$ python3 -q
>>> import numpy as np
>>> np.set_printoptions(precision=3, suppress=True, linewidth=140, floatmode="fixed")
>>> arr = np.array([[3, 0, 0, 0, 0],
...     [0, -4, 0, 0, 0],
...     [0, 0, -1, 0, 0],
...     [0, 0, 0, -4, 0],
...     [0, 0, 0, 0, -4]])
>>> A2 = np.linalg.inv(arr)
>>> print(np.linalg.inv(A2))
[[ 3.000  0.000  0.000  0.000  0.000]
 [-0.000 -4.000 -0.000 -0.000 -0.000]
 [-0.000 -0.000 -1.000 -0.000 -0.000]
 [-0.000 -0.000 -0.000 -4.000 -0.000]
 [-0.000 -0.000 -0.000 -0.000 -4.000]]
>>> print(round(float(np.linalg.slogdet(arr)[0]), 3))
1.0
>>> print(A2)
[[ 0.333  0.000  0.000  0.000  0.000]
 [-0.000 -0.250 -0.000 -0.000 -0.000]
 [-0.000 -0.000 -1.000 -0.000 -0.000]
 [-0.000 -0.000 -0.000 -0.250 -0.000]
 [-0.000 -0.000 -0.000 -0.000 -0.250]]
>>> print(round(np.linalg.cond(arr), 3))
4.0
>>> print(arr @ A2)
[[1.000 0.000 0.000 0.000 0.000]
 [0.000 1.000 0.000 0.000 0.000]
 [0.000 0.000 1.000 0.000 0.000]
 [0.000 0.000 0.000 1.000 0.000]
 [0.000 0.000 0.000 0.000 1.000]]
>>> print(np.round(np.linalg.eigvalsh(arr).min(), 3))
-4.0
>>> print([round(float(np.linalg.det(arr[:i, :i])), 2) + 0 for i in range(1, 6)])
[3.0, -12.0, 12.0, -48.0, 192.0]
>>> print(np.all(np.linalg.eigvalsh(arr) > 0))
False
>>> K = np.load("dump.npy")
>>> print(K)
[[ 31  13 -12  22 -16  24]
 [ 13  16   8  21   0  10]
 [-12   8  44   8  38 -14]
 [ 22  21   8  56   6   4]
 [-16   0  38   6  43 -11]
 [ 24  10 -14   4 -11  47]]
>>> r = np.linalg.matrix_rank(K)
>>> print(r)
5
>>> ns = np.linalg.svd(K)[2][r:].T
>>> print(np.allclose(K @ ns, 0))
True
>>> print([int(np.linalg.matrix_rank(np.delete(K, i, axis=0))) for i in range(6)])
[5, 5, 5, 5, 5, 5]
